% python3 -q
>>> import numpy as np
>>> from numpy import linalg as LA
>>> np.set_printoptions(precision=2, suppress=True, linewidth=200)
>>> def rd(a):
...     return np.round(a, 2) + 0
... 
>>> data = np.load("test14.npy")
>>> data
array([[2, 2, 2, 2, 2, 2],
       [1, 1, 1, 1, 1, 1],
       [0, 0, 0, 0, 0, 0],
       [2, 2, 2, 2, 2, 2],
       [1, 1, 1, 1, 1, 1],
       [0, 0, 0, 0, 0, 0]])
>>> left, sig, Vt = LA.svd(data)
>>> V = Vt[:(sig > 1e-8).sum()]
>>> rng = np.random.default_rng(421)
>>> x = data[3] + 3 * data[4] + rng.integers(2) * np.eye(6)[5]
>>> x
array([5., 5., 5., 5., 5., 5.])
>>> LA.matrix_rank(np.vstack([data, x]))
np.int64(1)
>>> rd(V.T @ V)
array([[0.17, 0.17, 0.17, 0.17, 0.17, 0.17],
       [0.17, 0.17, 0.17, 0.17, 0.17, 0.17],
       [0.17, 0.17, 0.17, 0.17, 0.17, 0.17],
       [0.17, 0.17, 0.17, 0.17, 0.17, 0.17],
       [0.17, 0.17, 0.17, 0.17, 0.17, 0.17],
       [0.17, 0.17, 0.17, 0.17, 0.17, 0.17]])
>>> rd(np.diag(V.T @ V))
array([0.17, 0.17, 0.17, 0.17, 0.17, 0.17])
>>> np.allclose(data[:-1].T @ LA.lstsq(data[:-1].T, data[-1])[0], data[-1])
True
>>> np.abs(np.diag(LA.qr(data)[1])) > 1e-9
array([ True, False, False, False, False, False])
>>> rd(np.trace(LA.pinv(data) @ data))
np.float64(1.0)
>>> np.trace(data)
np.int64(6)
>>> (data - data.T) / 2
array([[ 0. ,  0.5,  1. ,  0. ,  0.5,  1. ],
       [-0.5,  0. ,  0.5, -0.5,  0. ,  0.5],
       [-1. , -0.5,  0. , -1. , -0.5,  0. ],
       [ 0. ,  0.5,  1. ,  0. ,  0.5,  1. ],
       [-0.5,  0. ,  0.5, -0.5,  0. ,  0.5],
       [-1. , -0.5,  0. , -1. , -0.5,  0. ]])
>>> LA.matrix_power(data, 4)
array([[432, 432, 432, 432, 432, 432],
       [216, 216, 216, 216, 216, 216],
       [  0,   0,   0,   0,   0,   0],
       [432, 432, 432, 432, 432, 432],
       [216, 216, 216, 216, 216, 216],
       [  0,   0,   0,   0,   0,   0]])
>>> rd(LA.det(data))
np.float64(0.0)
>>> x = np.array([-2, -3, 2, -1, -2, 3])
>>> data * x
array([[-4, -6,  4, -2, -4,  6],
       [-2, -3,  2, -1, -2,  3],
       [ 0,  0,  0,  0,  0,  0],
       [-4, -6,  4, -2, -4,  6],
       [-2, -3,  2, -1, -2,  3],
       [ 0,  0,  0,  0,  0,  0]])
>>> data @ (2 * x)
array([-12,  -6,   0, -12,  -6,   0])
>>> np.einsum("ij,j->i", data, x)
array([-6, -3,  0, -6, -3,  0])
>>> data @ np.ones(6)
array([12.,  6.,  0., 12.,  6.,  0.])
>>> LA.norm(data @ x) <= LA.norm(data, 2) * LA.norm(x) + 1e-9
np.True_
>>> (data * x).sum(axis=1)
array([-6, -3,  0, -6, -3,  0])
>>> (data @ x).argmax()
np.int64(2)
>>> np.sign((data @ x).round(6))
array([-1, -1,  0, -1, -1,  0])
>>> LA.cond(data) > 100
np.True_
>>> z = rng.integers(0, 2, 11)
>>> m1 = np.array([[7, -2, 6, -2, 2, -6, -1, 2, 4, -7, -1],
...     [-8, -5, -1, 9, 0, -6, -5, -1, -8, 2, -8],
...     [-7, -2, 3, 0, -1, -1, 4, -5, 7, 2, -1],
...     [-9, 2, 5, 5, -5, -2, -8, 8, 6, -2, -9],
...     [8, 2, 2, 0, -3, 9, 5, 5, 3, 5, -3],
...     [9, 1, 6, -8, 0, 7, 3, -2, -8, -1, -2],
...     [7, 6, 1, -3, -4, -4, -8, -5, -6, -8, -1],
...     [-4, -5, 3, -5, -4, 0, 3, 1, -2, -9, 9],
...     [9, 9, -2, 3, -6, -5, 3, -2, 0, -5, -2],
...     [-5, -8, 3, 9, -5, -3, 9, -6, 9, 5, -8],
...     [-7, 4, -6, 3, -1, 6, -4, 2, -5, -3, -4]]) * (z[:, None] == z)
>>> m1
array([[ 7, -2,  6,  0,  2, -6,  0,  2,  4,  0, -1],
       [-8, -5, -1,  0,  0, -6,  0, -1, -8,  0, -8],
       [-7, -2,  3,  0, -1, -1,  0, -5,  7,  0, -1],
       [ 0,  0,  0,  5,  0,  0, -8,  0,  0, -2,  0],
       [ 8,  2,  2,  0, -3,  9,  0,  5,  3,  0, -3],
       [ 9,  1,  6,  0,  0,  7,  0, -2, -8,  0, -2],
       [ 0,  0,  0, -3,  0,  0, -8,  0,  0, -8,  0],
       [-4, -5,  3,  0, -4,  0,  0,  1, -2,  0,  9],
       [ 9,  9, -2,  0, -6, -5,  0, -2,  0,  0, -2],
       [ 0,  0,  0,  9,  0,  0,  9,  0,  0,  5,  0],
       [-7,  4, -6,  0, -1,  6,  0,  2, -5,  0, -4]])
>>> z = rng.permutation(11)
>>> z
array([ 1,  9,  8,  7,  5, 10,  0,  2,  6,  3,  4])
>>> Y = m1[z][:, z]
>>> rd(np.sort(np.abs(LA.eigvals(Y))))
array([ 6.32,  6.32,  7.96,  7.96,  8.25,  8.25,  8.3 , 13.85, 13.85, 14.72, 14.72])
>>> (m1 != 0).astype(int)
array([[1, 1, 1, 0, 1, 1, 0, 1, 1, 0, 1],
       [1, 1, 1, 0, 0, 1, 0, 1, 1, 0, 1],
       [1, 1, 1, 0, 1, 1, 0, 1, 1, 0, 1],
       [0, 0, 0, 1, 0, 0, 1, 0, 0, 1, 0],
       [1, 1, 1, 0, 1, 1, 0, 1, 1, 0, 1],
       [1, 1, 1, 0, 0, 1, 0, 1, 1, 0, 1],
       [0, 0, 0, 1, 0, 0, 1, 0, 0, 1, 0],
       [1, 1, 1, 0, 1, 0, 0, 1, 1, 0, 1],
       [1, 1, 1, 0, 1, 1, 0, 1, 0, 0, 1],
       [0, 0, 0, 1, 0, 0, 1, 0, 0, 1, 0],
       [1, 1, 1, 0, 1, 1, 0, 1, 1, 0, 1]])
